% ipython --no-banner

In [1]: import numpy as np

In [2]: import numpy.linalg as la

In [3]: np.set_printoptions(precision=2, suppress=True, linewidth=140)

In [4]: X = np.load("data.npy")

In [5]: print(X)
[[-2  3  4  3  2  0  2]
 [-5  0  1  0 -1 -3 -1]
 [-5  0  1  0 -1 -3 -1]
 [-2  3  4  3  2  0  2]
 [-5  0  1  0 -1 -3 -1]
 [-5  0  1  0 -1 -3 -1]
 [-2  3  4  3  2  0  2]
 [-2  3  4  3  2  0  2]
 [-4  1  2  1  0 -2  0]]

In [6]: Uu, sv, Vt = la.svd(X)

In [7]: print(sv.round(2) + 0)
[15.24 11.21  0.    0.    0.    0.    0.  ]

In [8]: print(np.argmax(sv[:-1] / (sv[1:] + 1e-6)) + 1)
2

In [9]: other = Uu[:, :2] @ np.diag(sv[:2]) @ Vt[:2]

In [10]: print(np.round(la.norm(X - other, 2), 2), round(float(sv[2]), 2))
0.0 0.0

In [11]: print(la.lstsq(X[:-1].T, X[-1])[2])
2

In [12]: print(np.round(X @ la.pinv(X) @ X, 2) + 0)
[[-2.  3.  4.  3.  2.  0.  2.]
 [-5.  0.  1.  0. -1. -3. -1.]
 [-5.  0.  1.  0. -1. -3. -1.]
 [-2.  3.  4.  3.  2.  0.  2.]
 [-5.  0.  1.  0. -1. -3. -1.]
 [-5.  0.  1.  0. -1. -3. -1.]
 [-2.  3.  4.  3.  2.  0.  2.]
 [-2.  3.  4.  3.  2.  0.  2.]
 [-4.  1.  2.  1.  0. -2.  0.]]

In [13]: print(np.unique(X.round(6), axis=0).shape)
(3, 7)

In [14]: ang = np.radians(180)

In [15]: R = np.eye(7)

In [16]: R[6, 6] = R[4, 4] = np.cos(ang)

In [17]: R[6, 4], R[4, 6] = -np.sin(ang), np.sin(ang)

In [18]: print(R.round(2) + 0)
[[ 1.  0.  0.  0.  0.  0.  0.]
 [ 0.  1.  0.  0.  0.  0.  0.]
 [ 0.  0.  1.  0.  0.  0.  0.]
 [ 0.  0.  0.  1.  0.  0.  0.]
 [ 0.  0.  0.  0. -1.  0.  0.]
 [ 0.  0.  0.  0.  0.  1.  0.]
 [ 0.  0.  0.  0.  0.  0. -1.]]

In [19]: other = X @ R.T

In [20]: print(np.abs(other - X).max(axis=0))
[0. 0. 0. 0. 4. 0. 4.]

In [21]: m1 = np.loadtxt("sample15.csv", delimiter=",")

In [22]: print(m1)
[[1.   0.9  0.81 0.73 0.66 0.59 0.53 0.48 0.43 0.39 0.35]
 [0.9  1.   0.9  0.81 0.73 0.66 0.59 0.53 0.48 0.43 0.39]
 [0.81 0.9  1.   0.9  0.81 0.73 0.66 0.59 0.53 0.48 0.43]
 [0.73 0.81 0.9  1.   0.9  0.81 0.73 0.66 0.59 0.53 0.48]
 [0.66 0.73 0.81 0.9  1.   0.9  0.81 0.73 0.66 0.59 0.53]
 [0.59 0.66 0.73 0.81 0.9  1.   0.9  0.81 0.73 0.66 0.59]
 [0.53 0.59 0.66 0.73 0.81 0.9  1.   0.9  0.81 0.73 0.66]
 [0.48 0.53 0.59 0.66 0.73 0.81 0.9  1.   0.9  0.81 0.73]
 [0.43 0.48 0.53 0.59 0.66 0.73 0.81 0.9  1.   0.9  0.81]
 [0.39 0.43 0.48 0.53 0.59 0.66 0.73 0.81 0.9  1.   0.9 ]
 [0.35 0.39 0.43 0.48 0.53 0.59 0.66 0.73 0.81 0.9  1.  ]]

In [23]: other = m1 / la.norm(m1, axis=1, keepdims=True)

In [24]: cov = other @ other.T

In [25]: print(np.argwhere(np.triu(np.abs(cov) > 0.95, 1)))
[[ 0  1]
 [ 0  2]
 [ 0  3]
 [ 0  4]
 [ 1  2]
 [ 1  3]
 [ 1  4]
 [ 2  3]
 [ 2  4]
 [ 2  5]
 [ 3  4]
 [ 3  5]
 [ 3  6]
 [ 4  5]
 [ 4  6]
 [ 4  7]
 [ 5  6]
 [ 5  7]
 [ 5  8]
 [ 6  7]
 [ 6  8]
 [ 6  9]
 [ 6 10]
 [ 7  8]
 [ 7  9]
 [ 7 10]
 [ 8  9]
 [ 8 10]
 [ 9 10]]

In [26]: print((np.abs(cov) > 0.9).astype(int))
[[1 1 1 1 1 1 1 0 0 0 0]
 [1 1 1 1 1 1 1 0 0 0 0]
 [1 1 1 1 1 1 1 1 0 0 0]
 [1 1 1 1 1 1 1 1 1 0 0]
 [1 1 1 1 1 1 1 1 1 1 1]
 [1 1 1 1 1 1 1 1 1 1 1]
 [1 1 1 1 1 1 1 1 1 1 1]
 [0 0 1 1 1 1 1 1 1 1 1]
 [0 0 0 1 1 1 1 1 1 1 1]
 [0 0 0 0 1 1 1 1 1 1 1]
 [0 0 0 0 1 1 1 1 1 1 1]]

In [27]: print(la.norm(other, axis=1))
[1. 1. 1. 1. 1. 1. 1. 1. 1. 1. 1.]

In [28]: print(cov[6])
[0.9  0.92 0.94 0.96 0.98 0.99 1.   0.99 0.98 0.97 0.95]

In [29]: q, evecs = la.qr(m1[:, :4])[0], la.qr(m1[:, 4:])[0]

In [30]: sv = la.svd(q.T @ evecs, compute_uv=False)

In [31]: print((sv > 0.9).sum())
1

In [32]: def softmax(z):
    ...:     e = np.exp(z - z.max(axis=-1, keepdims=True))
    ...:     return e / e.sum(axis=-1, keepdims=True)
    ...: 

In [33]: print(np.round(softmax(10 * m1[10]), 2) + 0)
[0.   0.   0.   0.   0.01 0.01 0.02 0.04 0.09 0.22 0.6 ]

In [34]: print(softmax(m1[10]))
[0.07 0.07 0.07 0.08 0.08 0.09 0.09 0.1  0.11 0.12 0.13]

In [35]: att = m1 @ m1.T / np.sqrt(11)

In [36]: print(softmax(att).round(6).argmax(axis=1))
[3 3 4 4 4 5 6 6 6 7 7]

In [37]: T = np.stack([m1, -1 * m1, m1[::-1]])

In [38]: print(la.matrix_rank(T))
[11 11 11]

In [39]: print(T.shape)
(3, 11, 11)

In [40]: print(np.round(la.det(T), 2) + 0)
[0. 0. 0.]

In [41]: print(la.norm(T, axis=(1, 2)))
[8.03 8.03 8.03]

In [42]: rng = np.random.default_rng(4930)

In [43]: other = m1 + rng.integers(-2, 3, (11, 1)) @ rng.integers(-2, 3, (1, 11))

In [44]: print(other)
[[ 3.   -3.1   0.81  2.73 -1.34 -3.41  2.53 -1.52 -1.57  4.39  4.35]
 [-1.1   5.    0.9  -1.19  2.73  4.66 -1.41  2.53  2.48 -3.57 -3.61]
 [ 0.81  0.9   1.    0.9   0.81  0.73  0.66  0.59  0.53  0.48  0.43]
 [ 2.73 -3.19  0.9   3.   -1.1  -3.19  2.73 -1.34 -1.41  4.53  4.48]
 [-1.34  4.73  0.81 -1.1   3.    4.9  -1.19  2.73  2.66 -3.41 -3.47]
 [ 1.59 -1.34  0.73  1.81 -0.1  -1.    1.9  -0.19 -0.27  2.66  2.59]
 [ 2.53 -3.41  0.66  2.73 -1.19 -3.1   3.   -1.1  -1.19  4.73  4.66]
 [-1.52  4.53  0.59 -1.34  2.73  4.81 -1.1   3.    2.9  -3.19 -3.27]
 [ 1.43 -1.52  0.53  1.59 -0.34 -1.27  1.81 -0.1   0.    2.9   2.81]
 [-1.61  4.43  0.48 -1.47  2.59  4.66 -1.27  2.81  2.9  -3.   -3.1 ]
 [-0.65  2.39  0.43 -0.52  1.53  2.59 -0.34  1.73  1.81 -1.1  -1.  ]]

In [45]: print(np.abs(other - m1).sum(axis=1))
[28. 28.  0. 28. 28. 14. 28. 28. 14. 28. 14.]

In [46]: feats = np.loadtxt("a.csv", delimiter=",")

In [47]: print(feats)
[[ 1.7 -0.5  0.5 -0.4  0.2  2.   0.6  0.4  0.5]
 [-0.7 -0.5  0.5  0.2 -0.7  1.1  0.5  0.4  1.2]
 [ 2.4 -0.3  0.9 -0.1 -0.3 -0.8 -0.3 -1.7 -0.3]
 [-0.9 -1.5 -6.3 -1.2  4.5  1.5  2.7  0.  -0.6]
 [ 0.1 -0.3 -0.8  0.7  0.9 -1.5  1.2 -0.3 -1.2]
 [-1.6 -1.2  0.8 -0.7 -0.7 -0.5 -0.2 -1.  -0.3]
 [-1.3  0.4 -1.7  0.7  0.3 -0.8 -1.3  0.   0. ]
 [ 0.2 -0.2 -0.3 -1.1  0.8  0.5 -0.3  1.6  1.8]
 [-0.9 -0.5 -0.2  1.1  0.  -0.7  1.1 -0.9  0.7]
 [ 0.9 -0.6 -0.7  1.1  1.6  0.6 -0.9  2.1  0.9]
 [-1.6  1.9 -1.3 -0.7  1.7  0.4 -1.9  0.2  0.8]
 [-2.4 -0.2  1.   1.  -0.9 -0.7  1.4  1.3 -0.4]
 [ 0.8  1.5 -1.5  0.3  0.6  1.  -0.2  1.4 -0.3]
 [-0.6 -1.5  1.  -0.6 -1.5  1.5 -1.2 -0.6  1. ]
 [ 0.6 -0.1  0.5 -1.9 -0.3  0.9  1.6 -1.2 -0.7]
 [ 0.7 -0.1  0.1 -2.6  0.4  0.9  0.1 -1.1  0.3]
 [ 0.8  1.  -0.2 -1.7  1.2 -0.6  1.1  0.2 -1.3]
 [ 1.9 -1.6  0.7  0.8  1.1 -1.1  0.3 -0.1 -0.9]
 [ 1.7 -1.  -0.7  0.9  0.9 -0.3 -1.1 -0.4  1. ]
 [-0.8 -0.6  0.5  0.2 -1.6  0.2  0.2  1.3 -1.2]
 [-1.   0.7  0.3 -0.4  0.1  0.4  0.2 -0.1  0.9]
 [ 0.5  0.  -0.1  1.6  0.5  1.3 -2.3 -1.5  0.2]
 [-0.8 -0.4 -1.  -1.   0.5 -0.4  1.3 -0.5 -0.4]
 [-0.6 -0.9  1.9  1.2 -1.5 -1.5  1.9 -1.2 -0.1]
 [-0.1 -0.5 -0.2  0.9  0.   0.8 -0.1  0.2 -1.4]
 [-0.4 -0.8 -0.5 -1.  -1.1 -0.2  1.2 -1.  -1.4]]

In [48]: cen = (feats - feats.mean(axis=0)) / feats.std(axis=0)

In [49]: print(np.argwhere(np.abs(cen) > 2))
[[ 2  0]
 [ 3  2]
 [ 3  4]
 [ 3  6]
 [ 7  8]
 [ 9  7]
 [10  1]
 [12  1]
 [15  3]
 [21  6]]

In [50]: print(cen.std(axis=0))
[1. 1. 1. 1. 1. 1. 1. 1. 1.]

In [51]: coef = la.lstsq(np.delete(cen, 7, axis=1), cen[:, 7])[0]

In [52]: print(np.abs(coef).argmax())
3

In [53]: print(coef)
[-0.15  0.26  0.13  0.34  0.29  0.29  0.18  0.09]

In [54]: cov = np.cov(feats, rowvar=False)

In [55]: print(np.polyfit(feats[:, 4], feats[:, 1], 1))
[ 0.08 -0.32]

In [56]: print(la.eigvalsh(cov)[::-1])
[3.78 2.09 1.61 1.34 0.9  0.8  0.52 0.31 0.15]

In [57]: print(np.round(np.corrcoef(feats[:, 4], feats[:, 1])[0, 1], 2))
0.12

In [58]: print(np.median(feats, axis=0))
[-0.25 -0.45 -0.15  0.05  0.25  0.3   0.2  -0.1  -0.2 ]

In [59]: print(np.argsort(-feats.std(axis=0).round(6), kind="stable"))
[2 4 6 0 3 7 5 8 1]

In [60]: print(np.corrcoef(feats.T))
[[ 1.   -0.1   0.13 -0.02  0.18  0.1  -0.14 -0.12 -0.02]
 [-0.1   1.   -0.07 -0.14  0.12  0.05 -0.29  0.22  0.08]
 [ 0.13 -0.07  1.    0.17 -0.83 -0.26 -0.15 -0.18  0.09]
 [-0.02 -0.14  0.17  1.   -0.15 -0.3  -0.26  0.16  0.05]
 [ 0.18  0.12 -0.83 -0.15  1.    0.19  0.06  0.2   0.04]
 [ 0.1   0.05 -0.26 -0.3   0.19  1.   -0.22  0.2   0.34]
 [-0.14 -0.29 -0.15 -0.26  0.06 -0.22  1.   -0.07 -0.45]
 [-0.12  0.22 -0.18  0.16  0.2   0.2  -0.07  1.    0.17]
 [-0.02  0.08  0.09  0.05  0.04  0.34 -0.45  0.17  1.  ]]
